$ python -q
>>> import numpy as np
>>> from numpy import linalg as LA
>>> np.set_printoptions(suppress=True, linewidth=140)
>>> W0 = np.load("dump.npy")
>>> W0.round(1)
array([[-0.5,  2.6,  1.4],
       [ 2.3, -1.7, -1. ],
       [-2.8, -1.1, -0.5],
       [ 2.4, -1.5, -0.9],
       [ 2.8,  0.9,  0.4],
       [-2. , -2. , -1. ],
       [-0.9,  2.5,  1.4],
       [ 2.1, -1.9, -1.1],
       [ 2.8,  1.1,  0.5],
       [ 1. ,  2.5,  1.3],
       [-2.4, -1.6, -0.8],
       [-3. , -0.5, -0.2]])
>>> [round(float(x), 1) for x in LA.svd(W0, compute_uv=False)[:3]]
[7.8, 6.8, 0.0]
>>> C = np.array([[-0.2, -0.4, 1.0], [-0.1, -2.6, 0.2]])
>>> rng = np.random.default_rng(5341)
>>> J = np.array([[0, 0],
...     [3, 1],
...     [3, 0],
...     [3, 0],
...     [2, 1],
...     [1, 2],
...     [1, 1],
...     [1, 3],
...     [1, 0],
...     [0, 1],
...     [0, 2],
...     [1, 3],
...     [2, 1],
...     [3, 3],
...     [2, 3],
...     [2, 1],
...     [1, 3],
...     [2, 0],
...     [2, 3],
...     [2, 1],
...     [2, 0]]) @ C + 0.1 * rng.normal(size=(21, 3))
>>> J.round(1) + 0
array([[ 0. ,  0.1,  0.1],
       [-0.5, -3.8,  3.4],
       [-0.7, -1.3,  3. ],
       [-0.5, -1.2,  3. ],
       [-0.6, -3.4,  2.1],
       [-0.3, -5.6,  1.4],
       [-0.2, -3.1,  1. ],
       [-0.4, -8.1,  1.8],
       [-0.2, -0.2,  1. ],
       [-0.1, -2.6,  0.3],
       [-0.2, -5.4,  0.4],
       [-0.6, -8.3,  1.7],
       [-0.5, -3.4,  2.2],
       [-0.9, -9. ,  3.6],
       [-0.7, -8.6,  2.6],
       [-0.6, -3.4,  2.2],
       [-0.5, -8.2,  1.5],
       [-0.5, -0.8,  2. ],
       [-0.7, -8.5,  2.7],
       [-0.6, -3.3,  2.2],
       [-0.4, -0.7,  2.1]])
>>> cen = J - J.mean(axis=0)
>>> evecs = LA.svd(cen)[2][:2]
>>> B = cen - cen @ evecs.T @ evecs
>>> np.round((cen @ evecs.T).std(axis=0), 1)
array([3.1, 0.9])
>>> np.round(np.cov(cen @ evecs.T, rowvar=False), 1) + 0
array([[9.8, 0. ],
       [0. , 0.9]])
>>> np.round(np.diag(evecs.T @ evecs), 1) + 0
array([0., 1., 1.])
>>> LA.norm(B, axis=1).round(6).argmax()
np.int64(1)
>>> cen = J - J.mean(axis=0)
>>> U, s, Vt = LA.svd(cen, full_matrices=False)
>>> np.searchsorted(np.cumsum(s ** 2) / (s ** 2).sum(), 0.9) + 1
np.int64(1)
>>> round((s ** 2).sum() ** 2 / (s ** 4).sum(), 1)
np.float64(1.2)
>>> f = np.array([1, 5])
>>> np.round(np.polyval(f, J[10]), 1)
array([ 4.8, -0.4,  5.4])
>>> K = np.load("test13.npy")
>>> K
array([[  4,   5],
       [-32, -40],
       [  0,   0],
       [-16, -20]])
>>> # rank 1
>>> x0 = np.array([3, -3])
>>> h = np.maximum(K @ x0, 0)
>>> np.maximum(K @ x0, 0) - np.maximum(-K @ x0, 0)
array([-3, 24,  0, 12])
>>> K.T @ h
array([ -960, -1200])
>>> h
array([ 0, 24,  0, 12])
>>> np.maximum(K @ (3 * x0), 0)
array([ 0, 72,  0, 36])
>>> X = np.loadtxt("m.csv", delimiter=",")
>>> X
array([[-2.,  0.,  0.],
       [ 0.,  2.,  2.],
       [ 0.,  2., -1.]])
>>> # symmetric
>>> U, s = LA.svd(X)
Traceback (most recent call last):
  File "<python-input-35>", line 1, in <module>
    U, s = LA.svd(X)
    ^^^^
ValueError: too many values to unpack (expected 2)
>>> U, s, Vt = LA.svd(X, full_matrices=False)
>>> np.allclose(U * s @ Vt, X)
True
>>> np.round(np.cumsum(s ** 2) / np.sum(s ** 2), 1)
array([0.5, 0.8, 1. ])
>>> np.round(np.abs(Vt[0]), 1)
array([0. , 0.9, 0.4])
>>> np.abs(U[:, 0]).round(6).argmax()
np.int64(1)
>>> np.round(s / s[0], 1)
array([1. , 0.7, 0.7])
>>> data = np.load("x.npy")
>>> data
array([[  6,   1,  -7],
       [  0,   0,   0],
       [ -8,   1,   2],
       [-12,   3,   8],
       [  0,   0,   0],
       [ -4,   2,   6],
       [  6,   1,  -7],
       [  0,   0,   0],
       [ -4,   2,   6],
       [  0,   0,   0],
       [ -4,   2,   6]])
>>> dist = LA.norm(data[:, None] - data[None], axis=-1)
>>> dist[4].round(1)
array([ 9.3,  0. ,  8.3, 14.7,  0. ,  7.5,  9.3,  0. ,  7.5,  0. ,  7.5])
>>> dist.mean(axis=1).argmax()
np.int64(3)
>>> np.unravel_index(dist.round(6).argmax(), dist.shape)
(np.int64(0), np.int64(3))
>>> cen = (data - data.mean(axis=0)) / data.std(axis=0)
>>> np.argwhere(np.abs(cen) > 2)
array([], shape=(0, 2), dtype=int64)
>>> np.round(cen.std(axis=0), 1)
array([1., 1., 1.])
>>> beta = LA.lstsq(np.delete(cen, 1, axis=1), cen[:, 1])[0]
>>> beta.round(1)
array([-0.3,  0.4])
>>> round(1 - np.var(cen[:, 1] - np.delete(cen, 1, axis=1) @ beta), 1)
np.float64(0.4)
>>> hat = data @ LA.solve(data.T @ data, data.T)
>>> LA.matrix_rank(np.eye(11) - hat)
np.int64(8)
>>> np.allclose(hat @ hat, hat)
True
>>> np.round(np.diag(hat), 1)
array([0.5, 0. , 0.6, 0.6, 0. , 0.3, 0.5, 0. , 0.3, 0. , 0.3])
>>> np.round(hat @ data[:, 2], 1)
array([-7.,  0.,  2.,  8.,  0.,  6., -7.,  0.,  6.,  0.,  6.])
>>> hat.round(1) + 0
array([[ 0.5,  0. ,  0. ,  0. ,  0. ,  0. ,  0.5,  0. ,  0. ,  0. ,  0. ],
       [ 0. ,  0. ,  0. ,  0. ,  0. ,  0. ,  0. ,  0. ,  0. ,  0. ,  0. ],
       [ 0. ,  0. ,  0.6,  0.4,  0. , -0.1,  0. ,  0. , -0.1,  0. , -0.1],
       [ 0. ,  0. ,  0.4,  0.6,  0. ,  0.1,  0. ,  0. ,  0.1,  0. ,  0.1],
       [ 0. ,  0. ,  0. ,  0. ,  0. ,  0. ,  0. ,  0. ,  0. ,  0. ,  0. ],
       [ 0. ,  0. , -0.1,  0.1,  0. ,  0.3,  0. ,  0. ,  0.3,  0. ,  0.3],
       [ 0.5,  0. ,  0. ,  0. ,  0. ,  0. ,  0.5,  0. ,  0. ,  0. ,  0. ],
       [ 0. ,  0. ,  0. ,  0. ,  0. ,  0. ,  0. ,  0. ,  0. ,  0. ,  0. ],
       [ 0. ,  0. , -0.1,  0.1,  0. ,  0.3,  0. ,  0. ,  0.3,  0. ,  0.3],
       [ 0. ,  0. ,  0. ,  0. ,  0. ,  0. ,  0. ,  0. ,  0. ,  0. ,  0. ],
       [ 0. ,  0. , -0.1,  0.1,  0. ,  0.3,  0. ,  0. ,  0.3,  0. ,  0.3]])
>>> A = np.load("data.npy")
>>> A
array([[-2, -1, -5],
       [ 4,  1,  2],
       [ 4,  2, -3]])
>>> x0 = np.array([2, 0, 3])
>>> h = np.maximum(A @ x0, 0)
>>> np.maximum(A @ (3 * x0), 0)
array([ 0, 42,  0])
>>> A * (h > 1e-9)[:, None]
array([[0, 0, 0],
       [4, 1, 2],
       [0, 0, 0]])
>>> A.T @ h
array([56, 14, 28])
>>> np.maximum(A @ x0, 0) - np.maximum(-A @ x0, 0)
array([-19,  14,  -1])
>>> np.round(np.tanh(A @ x0), 1)
array([-1. ,  1. , -0.8])
>>> h
array([ 0, 14,  0])
>>> np.flatnonzero(h > 1e-9)
array([1])
>>> A.inv()
Traceback (most recent call last):
  File "<python-input-71>", line 1, in <module>
    A.inv()
    ^^^^^
AttributeError: 'numpy.ndarray' object has no attribute 'inv'
>>> LA.matrix_power(A, 3)
array([[  96,   57,   13],
       [-100,  -51,   54],
       [ -36,  -10,   65]])
>>> assert A == A.T
Traceback (most recent call last):
  File "<python-input-73>", line 1, in <module>
    assert A == A.T
           ^^^^^^^^
ValueError: The truth value of an array with more than one element is ambiguous. Use a.any() or a.all()
>>> B = A[0, 0] * A[1:] - np.outer(A[1:, 0], A[0])
>>> B
array([[ 0,  2, 16],
       [ 0,  0, 26]])
>>> A[:, 0] / A[0, 0]
array([ 1., -2., -2.])
>>> LA.matrix_rank(B), LA.matrix_rank(A)
(np.int64(2), np.int64(3))
>>> B = LA.inv(A)
>>> B.round(1)
array([[ 0.3,  0.5, -0.1],
       [-0.8, -1. ,  0.6],
       [-0.2, -0. , -0.1]])
>>> np.allclose(B, A.T)
False
>>> round(float(LA.cond(A)), 1)
10.2
>>> round(LA.det(A) * LA.det(B), 1)
np.float64(1.0)
>>> M = np.load("arr.npy")
>>> M
array([[ 0,  5,  1],
       [-5,  0,  2],
       [-1, -2,  0]])
>>> U, s, Vt = LA.svd(M)
>>> s.round(1) + 0
array([5.5, 5.5, 0. ])
>>> np.argmax(s[:-1] / (s[1:] + 1e-6)) + 1
np.int64(2)
>>> B = U[:, :2] @ np.diag(s[:2]) @ Vt[:2]
>>> LA.matrix_rank(B)
np.int64(2)
>>> x0 = np.array([0, 5, 3])
>>> target = A @ x0
>>> target
array([-20,  11,   1])
>>> np.round(LA.solve(A, A[:, 2]), 1)
array([0., 0., 1.])
>>> np.round(LA.solve(A, -3 * target), 1)
array([  0., -15.,  -9.])
>>> np.round(LA.solve(A, target), 1)
array([0., 5., 3.])
>>> feats = 5 * np.eye(2) + np.ones((2, 2))
>>> feats
array([[6., 1.],
       [1., 6.]])
>>> np.einsum("ii->", feats)
np.float64(12.0)
>>> np.round(LA.eigvals(feats).sum().real, 1)
np.float64(12.0)
>>> np.round(LA.det(2 * feats), 1), round(LA.det(feats), 1)
(np.float64(140.0), np.float64(35.0))
>>> np.poly(feats)
array([  1., -12.,  35.])
>>> np.einsum("ij,ji->", feats, feats)
np.float64(74.0)
>>> np.round(LA.det(feats.T), 1)
np.float64(35.0)
>>> B = feats / np.sqrt((feats ** 2).mean(axis=1, keepdims=True))
>>> feats - feats.mean(axis=1, keepdims=True)
array([[ 2.5, -2.5],
       [-2.5,  2.5]])
>>> LA.matrix_rank(feats - feats.mean(axis=1, keepdims=True))
np.int64(1)
>>> LA.matrix_rank(B) == LA.matrix_rank(feats)
np.True_
>>> vals, evecs = LA.eigh(feats)
>>> np.abs(evecs[:, -1]).round(6).argmax()
np.int64(0)
>>> np.round(evecs @ np.diag(vals) @ evecs.T, 1)
array([[6., 1.],
       [1., 6.]])
>>> (vals > 1e-8).sum(), (vals < -1e-8).sum()
(np.int64(2), np.int64(0))
>>> np.round(evecs.T @ evecs, 1) + 0
array([[1., 0.],
       [0., 1.]])
>>> np.round(evecs.T @ feats @ evecs, 1) + 0
array([[5., 0.],
       [0., 7.]])
>>> vals.sum(), np.trace(feats)
(np.float64(12.0), np.float64(12.0))
>>> np.round(LA.eigvalsh(feats @ feats), 1)
array([25., 49.])
>>> np.round(np.abs(evecs[:, -1]), 1)
array([0.7, 0.7])
>>> np.unique(vals.round(6) + 0, return_counts=True)[1]
array([1, 1])
